$ python -q
>>> import numpy as np
>>> from numpy import linalg as LA
>>> np.set_printoptions(suppress=True, linewidth=200)
>>> rnd = lambda a: np.round(a, 2) + 0
>>> X = np.load("layer8.npy")
>>> X
array([[1, 0, 0, 0, 0, 0, 0, 0, 0],
       [0, 1, 0, 0, 0, 0, 0, 0, 0],
       [0, 0, 1, 0, 0, 0, 0, 0, 0],
       [2, 3, 0, 1, 0, 0, 0, 0, 0],
       [1, 3, 3, 0, 1, 0, 0, 0, 0],
       [3, 1, 1, 1, 0, 1, 0, 0, 0],
       [1, 2, 2, 0, 3, 3, 1, 0, 0],
       [3, 1, 3, 3, 1, 3, 0, 1, 0],
       [2, 2, 2, 2, 1, 2, 3, 2, 1]])
>>> rng = np.random.default_rng(5817)
>>> lab = rng.permutation(9)
>>> lab
array([8, 4, 5, 2, 0, 3, 1, 6, 7])
>>> other = X[lab][:, lab]
>>> other
array([[1, 1, 2, 2, 2, 2, 2, 3, 2],
       [0, 1, 0, 3, 1, 0, 3, 0, 0],
       [0, 0, 1, 1, 3, 1, 1, 0, 0],
       [0, 0, 0, 1, 0, 0, 0, 0, 0],
       [0, 0, 0, 0, 1, 0, 0, 0, 0],
       [0, 0, 0, 0, 2, 1, 3, 0, 0],
       [0, 0, 0, 0, 0, 0, 1, 0, 0],
       [0, 3, 3, 2, 1, 0, 2, 1, 0],
       [0, 1, 3, 3, 3, 3, 1, 0, 1]])
>>> np.diag(other)
array([1, 1, 1, 1, 1, 1, 1, 1, 1])
>>> np.allclose(other, X)
False
>>> rnd(np.sort(np.abs(LA.eigvals(other))))
array([1., 1., 1., 1., 1., 1., 1., 1., 1.])
>>> rnd(LA.det(other)), rnd(LA.det(X[lab]))
(np.float64(1.0), np.float64(-1.0))
>>> np.trace(other)
np.int64(9)
>>> vec = np.array([-1, -3, 0, 0, 0, 1, 0, 3, 0])
>>> target = X @ vec
>>> target
array([ -1,  -3,   0, -11, -10,  -5,  -4,   0,   0])
>>> rnd(LA.solve(X, X[:, 3]))
array([0., 0., 0., 1., 0., 0., 0., 0., 0.])
>>> rnd(LA.solve(X.T, X[8]))
array([0., 0., 0., 0., 0., 0., 0., 0., 1.])
>>> rnd(LA.norm(X[2], 1)), rnd(LA.norm(X[2], np.inf))
(np.float64(1.0), np.float64(1.0))
>>> rnd(LA.norm(X, 1)), rnd(LA.norm(X, np.inf))
(np.float64(13.0), np.float64(17.0))
>>> LA.norm(X, axis=1).argmax()
np.int64(7)
>>> np.prod(np.diag(X)), rnd(LA.det(X))
(np.int64(1), np.float64(1.0))
>>> rnd(np.sort(LA.eigvals(X)))
array([1., 1., 1., 1., 1., 1., 1., 1., 1.])
>>> mat = np.loadtxt("x.csv", delimiter=",")
>>> mat
array([[ 3.,  0.,  3.,  0.],
       [-2., -1., -2., -1.],
       [ 3.,  0.,  3.,  0.],
       [-2., -1., -2., -1.]])
>>> # row 2 repeats row 0
>>> rnd(LA.det(X))
np.float64(1.0)
>>> X.inv()
Traceback (most recent call last):
  File "<python-input-30>", line 1, in <module>
    X.inv()
    ^^^^^
AttributeError: 'numpy.ndarray' object has no attribute 'inv'
